>>> import numpy as np
>>> np.set_printoptions(suppress=True, linewidth=140)
>>> J = np.load("run11.npy")
>>> print(J)
[[ 1.9 -1.6 -0.2 -1.7]
 [-0.2 -0.6  0.8  2.8]
 [ 0.8 -2.2  1.8  0.7]
 [ 0.8  2.3 -1.5  0.8]
 [-1.4 -2.1  0.6  1.4]
 [ 2.5  0.6  0.5 -1.4]
 [ 0.4  2.1 -1.1 -1.7]
 [-0.9 -2.7 -0.1 -0.9]
 [ 0.6 -0.7  0.8  2.8]
 [-2.   0.3 -0.8  2.1]
 [-2.9  0.3  0.8 -0.3]
 [-0.9  2.2 -0.3  1.9]
 [ 1.1  0.4 -1.2  2.5]
 [ 2.2  1.1 -1.6  0.3]
 [-1.9 -0.8 -0.7 -2.1]
 [ 0.8 -0.1  2.   2.1]
 [ 1.1 -1.1  2.5 -0.6]
 [ 0.5  1.   1.6  2.3]
 [-1.8 -1.7  1.7  0.2]]
>>> vec = np.array([-4, 3, 2, 1])
>>> rhs = J @ vec
>>> print(np.round(np.linalg.pinv(J) @ J, 1) + 0)
[[1. 0. 0. 0.]
 [0. 1. 0. 0.]
 [0. 0. 1. 0.]
 [0. 0. 0. 1.]]
>>> rng = np.random.default_rng(9159)
>>> rhs = rhs + 0.1 * rng.normal(size=19)
>>> print(rhs.round(1))
[-14.4   3.5  -5.4   1.5   2.1  -8.7   0.8  -5.6  -0.1   9.4  13.9  11.5  -3.1  -8.5   1.8   2.6  -3.3   6.5   5.8]
>>> b, *_ = np.linalg.lstsq(J, rhs)
>>> print([round(float(np.linalg.norm(np.linalg.solve(J.T @ J + lam * np.eye(4), J.T @ rhs))), 2) for lam in (0, 1, 10, 100)])
[5.48, 5.26, 3.99, 1.36]
>>> print(round(np.linalg.norm(rhs - J @ b), 1))
0.2
>>> print(np.round(J.T @ (rhs - J @ b), 1) + 0)
[0. 0. 0. 0.]
>>> proj = J @ np.linalg.solve(J.T @ J, J.T)
>>> print(np.round(proj @ J[:, 2], 1))
[-0.2  0.8  1.8 -1.5  0.6  0.5 -1.1 -0.1  0.8 -0.8  0.8 -0.3 -1.2 -1.6 -0.7  2.   2.5  1.6  1.7]
>>> print(np.linalg.matrix_rank(np.eye(19) - proj))
15
>>> def softmax(z):
...     e = np.exp(z - z.max(axis=-1, keepdims=True))
...     return e / e.sum(axis=-1, keepdims=True)
... 
>>> print(np.round(softmax(J[8]), 1) + 0)
[0.1 0.  0.1 0.8]
>>> att = J @ J.T / np.sqrt(4)
>>> print(softmax(att).round(6).argmax(axis=1))
[ 0  1  2  3  4  5  6  7  8  9 10 11 12 13 14 15 16 17 18]
